$ python -q
>>> import numpy as np
>>> from numpy import linalg as LA
>>> np.set_printoptions(precision=2, suppress=True, linewidth=100)
>>> Q, _ = LA.qr(np.array([[-0.1, 1.2, 1.3, -0.7, -0.3, -1.0, -0.1, -1.9, -0.3, 0.0],
...     [-1.6, 2.1, 0.3, -0.8, 2.6, 0.9, -1.3, 2.7, 0.0, -1.1],
...     [0.5, 1.0, -0.7, 0.9, -0.3, -0.3, 1.3, 0.7, 1.0, -1.1],
...     [0.6, 0.4, 0.0, 0.7, 0.7, -0.2, 0.3, -0.3, -0.1, -0.1],
...     [-0.5, -0.6, 0.9, -1.3, 0.8, 0.8, 1.3, -0.4, -1.0, -0.7],
...     [-0.8, -1.2, 0.9, 1.4, 0.8, -0.3, -0.2, 2.2, 1.0, 1.1],
...     [-1.1, -1.2, -1.3, -1.7, 2.3, 1.4, -0.3, 0.4, 0.7, 0.4],
...     [1.2, -0.4, 0.0, 0.7, 0.2, -1.2, 0.2, -0.8, -0.8, 0.2],
...     [1.3, -0.8, 1.4, -0.1, -0.6, 0.5, -1.2, 0.0, -1.1, 1.0],
...     [1.3, -0.4, -1.6, -1.2, 1.8, 1.4, -2.2, 0.2, -0.6, -0.8]]))
>>> arr = Q[:, :7]
>>> print(arr)
[[-0.03 -0.36  0.38  0.34  0.05  0.53 -0.14]
 [-0.5  -0.53  0.01  0.16 -0.52 -0.19 -0.15]
 [ 0.16 -0.34 -0.23 -0.28 -0.03 -0.15  0.51]
 [ 0.19 -0.16  0.01 -0.16 -0.42 -0.01  0.32]
 [-0.16  0.22  0.29  0.44 -0.1  -0.04  0.7 ]
 [-0.25  0.42  0.29 -0.48 -0.47  0.01 -0.16]
 [-0.35  0.44 -0.41  0.32 -0.15  0.2   0.08]
 [ 0.38  0.04  0.04 -0.11 -0.35  0.64  0.08]
 [ 0.41  0.16  0.49  0.27 -0.16 -0.45 -0.13]
 [ 0.41  0.04 -0.47  0.38 -0.38 -0.12 -0.24]]
>>> U, s, Vh = LA.svd(arr, full_matrices=False)
>>> np.round(U.T @ U, 2) + 0
array([[1., 0., 0., 0., 0., 0., 0.],
       [0., 1., 0., 0., 0., 0., 0.],
       [0., 0., 1., 0., 0., 0., 0.],
       [0., 0., 0., 1., 0., 0., 0.],
       [0., 0., 0., 0., 1., 0., 0.],
       [0., 0., 0., 0., 0., 1., 0.],
       [0., 0., 0., 0., 0., 0., 1.]])
>>> (s > 1e-8).sum()
np.int64(7)
>>> np.round(Vh @ Vh.T, 2) + 0
array([[1., 0., 0., 0., 0., 0., 0.],
       [0., 1., 0., 0., 0., 0., 0.],
       [0., 0., 1., 0., 0., 0., 0.],
       [0., 0., 0., 1., 0., 0., 0.],
       [0., 0., 0., 0., 1., 0., 0.],
       [0., 0., 0., 0., 0., 1., 0.],
       [0., 0., 0., 0., 0., 0., 1.]])
>>> proj = arr @ LA.solve(arr.T @ arr, arr.T)
>>> np.diag(proj)
array([0.69, 0.89, 0.56, 0.37, 0.84, 0.8 , 0.65, 0.7 , 0.75, 0.75])
>>> proj @ arr[:, 3]
array([ 0.34,  0.16, -0.28, -0.16,  0.44, -0.48,  0.32, -0.11,  0.27,  0.38])
>>> np.trace(proj)
np.float64(7.0)
>>> LA.matrix_rank(np.eye(10) - proj)
np.int64(3)
>>> np.allclose(proj @ proj, proj)
True
>>> np.round(LA.eigvalsh(proj), 2) + 0
array([0., 0., 0., 1., 1., 1., 1., 1., 1., 1.])
>>> M2 = arr / LA.norm(arr, axis=1, keepdims=True)
>>> C2 = M2 @ M2.T
>>> round(np.degrees(np.arccos(np.clip(C2[4, 8], -1, 1))), 2)
np.float64(77.73)
>>> LA.norm(M2, axis=1)
array([1., 1., 1., 1., 1., 1., 1., 1., 1., 1.])
>>> (np.abs(C2) > 0.9).astype(int)
array([[1, 0, 0, 0, 0, 0, 0, 0, 0, 0],
       [0, 1, 0, 0, 0, 0, 0, 0, 0, 0],
       [0, 0, 1, 0, 0, 0, 0, 0, 0, 0],
       [0, 0, 0, 1, 0, 0, 0, 0, 0, 0],
       [0, 0, 0, 0, 1, 0, 0, 0, 0, 0],
       [0, 0, 0, 0, 0, 1, 0, 0, 0, 0],
       [0, 0, 0, 0, 0, 0, 1, 0, 0, 0],
       [0, 0, 0, 0, 0, 0, 0, 1, 0, 0],
       [0, 0, 0, 0, 0, 0, 0, 0, 1, 0],
       [0, 0, 0, 0, 0, 0, 0, 0, 0, 1]])
>>> np.argwhere(np.triu(np.abs(C2) > 0.95, 1))
array([], shape=(0, 2), dtype=int64)
>>> (C2 - 2 * np.eye(10)).round(6).argmax(axis=1)
array([7, 3, 3, 2, 6, 3, 4, 3, 9, 6])
>>> m1 = np.loadtxt("case3.csv", delimiter=",")
>>> m1
array([[ 0.35, -1.12,  0.89,  1.82,  0.45, -1.32, -0.77,  0.3 ,  0.94],
       [ 1.71,  1.11, -1.34,  0.86,  0.32,  0.52,  1.  ,  0.79, -0.54],
       [ 0.11,  0.78, -1.67, -0.17,  1.26,  0.22,  0.09, -0.76, -1.83],
       [-1.03, -0.19, -0.78,  0.12,  2.06,  0.45,  1.26, -1.12,  0.08],
       [ 0.66, -0.52, -1.67,  0.39,  0.86, -1.95,  0.09, -0.77, -0.47],
       [ 0.3 ,  1.75, -1.48, -1.04, -1.26,  0.78,  0.04,  0.6 ,  0.04],
       [-0.61,  0.42,  0.2 ,  0.86, -0.68, -1.64,  1.8 , -0.86, -0.72],
       [-1.26,  0.29,  0.46,  1.26, -1.24,  0.56,  1.  , -0.8 ,  1.43],
       [-0.4 , -0.39, -1.13, -0.92, -0.16,  1.79, -1.77, -0.28, -0.33],
       [-0.41, -0.98,  0.57,  0.38, -1.2 , -1.05,  1.24, -1.36,  1.21],
       [ 0.44,  1.5 , -0.74,  1.55,  0.21, -0.09, -1.83,  0.15,  0.42],
       [-1.  ,  1.61, -0.59,  1.54, -0.89, -0.38, -1.2 , -0.49, -0.3 ],
       [ 0.34, -0.39,  0.65,  0.61,  1.59, -0.84,  1.8 , -0.58, -1.06],
       [ 0.35, -1.31, -0.1 ,  1.13, -0.18,  2.32, -0.44, -0.37,  0.34],
       [-0.34,  1.59, -2.14,  0.77,  0.74,  0.34, -0.13, -0.52, -0.5 ]])
>>> M2 = np.c_[m1[:, :4] @ np.array([[-5, -6, -8, -9], [-7, -6, 2, 9], [1, -7, -8, -8], [-8, -2, -3, -6]]), np.array([4, 9, 4, 2, 9, 2, 0, 3, 1, 5, -9, 8, 6, 2, 4])]
>>> M2
array([[ -7.58,  -5.25, -17.62, -31.27,   4.  ],
       [-24.54,  -9.26,  -3.32,   0.16,   9.  ],
       [ -6.32,   6.69,  14.55,  20.41,   4.  ],
       [  4.74,  12.54,  13.74,  13.08,   2.  ],
       [ -4.45,  10.07,   5.87,   0.4 ,   9.  ],
       [ -6.91,   0.14,  16.06,  31.13,   2.  ],
       [ -6.57,  -1.98,   1.54,   2.51,   0.  ],
       [ -5.35,   0.08,   3.2 ,   2.71,   3.  ],
       [ 10.96,  14.49,  14.22,  14.65,   1.  ],
       [  6.44,   3.59,  -4.38, -11.97,   5.  ],
       [-25.84,  -9.56,   0.75,   6.16,  -9.  ],
       [-19.18,  -2.61,  11.32,  18.97,   8.  ],
       [ -3.2 ,  -5.47, -10.53, -15.43,   6.  ],
       [ -1.72,   4.2 ,  -8.01, -20.92,   2.  ],
       [-17.73,   5.94,  20.71,  29.87,   4.  ]])
>>> LA.norm(LA.qr(m1)[0].T @ M2, axis=0) ** 2 / ((M2 ** 2).sum(axis=0) + 1e-12)
array([1.  , 1.  , 1.  , 1.  , 0.62])
>>> Q, vecs = LA.qr(m1[:, :1])[0], LA.qr(m1[:, 1:])[0]
>>> s = LA.svd(Q.T @ vecs, compute_uv=False)
>>> np.round(LA.norm(Q @ Q.T - vecs @ vecs.T, 2), 2)
np.float64(1.0)
>>> (s > 0.9).sum()
np.int64(0)
>>> print(np.degrees(np.arccos(s.clip(0, 1))))
[26.65]
>>> M2 = m1 / np.sqrt((m1 ** 2).mean(axis=1, keepdims=True))
>>> M2[1]
array([ 1.71,  1.11, -1.34,  0.86,  0.32,  0.52,  1.  ,  0.79, -0.54])
>>> LA.matrix_rank(m1 - m1.mean(axis=1, keepdims=True))
np.int64(8)
>>> LA.matrix_rank(M2) == LA.matrix_rank(m1)
np.True_
>>> ang = np.radians(60)
>>> r_ = np.eye(9)
>>> r_[0, 0] = r_[2, 2] = np.cos(ang)
>>> r_[0, 2], r_[2, 0] = -np.sin(ang), np.sin(ang)
>>> r_
array([[ 0.5 ,  0.  , -0.87,  0.  ,  0.  ,  0.  ,  0.  ,  0.  ,  0.  ],
       [ 0.  ,  1.  ,  0.  ,  0.  ,  0.  ,  0.  ,  0.  ,  0.  ,  0.  ],
       [ 0.87,  0.  ,  0.5 ,  0.  ,  0.  ,  0.  ,  0.  ,  0.  ,  0.  ],
       [ 0.  ,  0.  ,  0.  ,  1.  ,  0.  ,  0.  ,  0.  ,  0.  ,  0.  ],
       [ 0.  ,  0.  ,  0.  ,  0.  ,  1.  ,  0.  ,  0.  ,  0.  ,  0.  ],
       [ 0.  ,  0.  ,  0.  ,  0.  ,  0.  ,  1.  ,  0.  ,  0.  ,  0.  ],
       [ 0.  ,  0.  ,  0.  ,  0.  ,  0.  ,  0.  ,  1.  ,  0.  ,  0.  ],
       [ 0.  ,  0.  ,  0.  ,  0.  ,  0.  ,  0.  ,  0.  ,  1.  ,  0.  ],
       [ 0.  ,  0.  ,  0.  ,  0.  ,  0.  ,  0.  ,  0.  ,  0.  ,  1.  ]])
>>> M2 = m1 @ r_.T
>>> print(np.allclose(LA.norm(m1, axis=1), LA.norm(M2, axis=1)))
True
>>> np.abs(M2 - m1).max(axis=0)
array([2.02, 0.  , 2.15, 0.  , 0.  , 0.  , 0.  , 0.  , 0.  ])
>>> A = np.loadtxt("out16.csv", delimiter=",")
>>> A
array([[ 0.31,  0.22, -0.12,  0.39],
       [ 0.22,  0.37,  0.33,  0.28],
       [-0.12,  0.33,  0.83, -0.14],
       [ 0.39,  0.28, -0.14,  0.49]])
>>> rng = np.random.default_rng(9020)
>>> M2 = A + rng.integers(-2, 3, (4, 2)) @ rng.integers(-2, 3, (2, 4))
>>> M2
array([[ 4.31,  2.22, -3.12,  0.39],
       [ 0.22,  0.37,  0.33,  0.28],
       [-6.12, -3.67,  4.83, -1.14],
       [ 2.39, -1.72, -3.14, -2.51]])
>>> print(M2 - A)
[[ 4.  2. -3.  0.]
 [ 0.  0.  0.  0.]
 [-6. -4.  4. -1.]
 [ 2. -2. -3. -3.]]
>>> np.abs(M2 - A).sum(axis=1)
array([ 9.,  0., 15., 10.])
>>> LA.matrix_rank(M2 - A, tol=1e-8)
np.int64(2)
>>> round(LA.norm(A) ** 2 / LA.norm(A, 2) ** 2, 2)
np.float64(2.0)
>>> round(float(LA.norm(A, "nuc")), 2)
2.0
>>> M2 = np.array([[0, 1, 0, 2, 1],
...     [2, 0, 2, 0, 1],
...     [1, 0, 1, 0, 1],
...     [0, 2, 0, 1, 1],
...     [1, 0, 1, 2, 1]])
>>> data = M2 - M2.T
>>> data
array([[ 0, -1, -1,  2,  0],
       [ 1,  0,  2, -2,  1],
       [ 1, -2,  0,  0,  0],
       [-2,  2,  0,  0, -1],
       [ 0, -1,  0,  1,  0]])
>>> x = np.array([5, 5, -4, 1, 1])
>>> a = np.maximum(data @ x, 0)
>>> np.maximum(data @ (3 * x), 0)
array([3, 0, 0, 0, 0])
>>> data.T @ a
array([ 0, -1, -1,  2,  0])
>>> np.maximum(data @ x, 0) - np.maximum(-data @ x, 0)
array([ 1, -4, -5, -1, -4])
>>> print(np.tanh(data @ x))
[ 0.76 -1.   -1.   -0.76 -1.  ]
>>> U, s, Vh = LA.svd(data)
>>> np.argmax(s[:-1] / (s[1:] + 1e-6)) + 1
np.int64(4)
>>> s.round(2) + 0
array([3.91, 3.91, 0.85, 0.85, 0.  ])
>>> M2 = U[:, :4] @ np.diag(s[:4]) @ Vh[:4]
>>> print(round(float(np.abs(data - M2).max()), 2))
0.0
>>> round(float(LA.norm(data - M2, 2)), 2), round(float(s[4]), 2)
(0.0, 0.0)
>>> round(float(LA.norm(data - M2) / LA.norm(data)), 2)
0.0
>>> lab = rng.permutation(5)
>>> lab
array([1, 3, 2, 0, 4])
>>> M2 = data[lab][:, lab]
>>> np.diag(M2)
array([0, 0, 0, 0, 0])
>>> np.allclose(M2, data)
False
>>> np.trace(M2)
np.int64(0)
>>> X = np.load("layer10.npy")
>>> X
array([[ 1.56, -0.81, -0.62, -0.69,  0.21],
       [ 0.37,  1.05, -0.24, -0.67, -1.5 ],
       [ 1.1 ,  1.13,  0.84,  0.61,  0.66],
       [ 0.46, -0.88,  0.6 ,  1.18, -1.12],
       [-0.09, -0.42,  1.58, -1.14, -0.07]])
>>> T = np.stack([X, 2 * X, X[::-1]])
>>> np.einsum("bij,cij->bc", T, T)
array([[20., 40.,  4.],
       [40., 80.,  8.],
       [ 4.,  8., 20.]])
>>> LA.norm(T, axis=(1, 2))
array([4.47, 8.94, 4.47])
>>> LA.det(T)
array([  -32., -1024.,   -32.])
>>> round(LA.det(X[::-1]), 2)
np.float64(-32.0)
>>> round(float(LA.det(X.T)), 2)
-32.0
>>> np.kron(np.eye(2, dtype=int), X)
array([[ 1.56, -0.81, -0.62, -0.69,  0.21,  0.  , -0.  , -0.  , -0.  ,  0.  ],
       [ 0.37,  1.05, -0.24, -0.67, -1.5 ,  0.  ,  0.  , -0.  , -0.  , -0.  ],
       [ 1.1 ,  1.13,  0.84,  0.61,  0.66,  0.  ,  0.  ,  0.  ,  0.  ,  0.  ],
       [ 0.46, -0.88,  0.6 ,  1.18, -1.12,  0.  , -0.  ,  0.  ,  0.  , -0.  ],
       [-0.09, -0.42,  1.58, -1.14, -0.07, -0.  , -0.  ,  0.  , -0.  , -0.  ],
       [ 0.  , -0.  , -0.  , -0.  ,  0.  ,  1.56, -0.81, -0.62, -0.69,  0.21],
       [ 0.  ,  0.  , -0.  , -0.  , -0.  ,  0.37,  1.05, -0.24, -0.67, -1.5 ],
       [ 0.  ,  0.  ,  0.  ,  0.  ,  0.  ,  1.1 ,  1.13,  0.84,  0.61,  0.66],
       [ 0.  , -0.  ,  0.  ,  0.  , -0.  ,  0.46, -0.88,  0.6 ,  1.18, -1.12],
       [-0.  , -0.  ,  0.  , -0.  , -0.  , -0.09, -0.42,  1.58, -1.14, -0.07]])
>>> round(float(np.einsum("ii->", X)), 2)
4.57
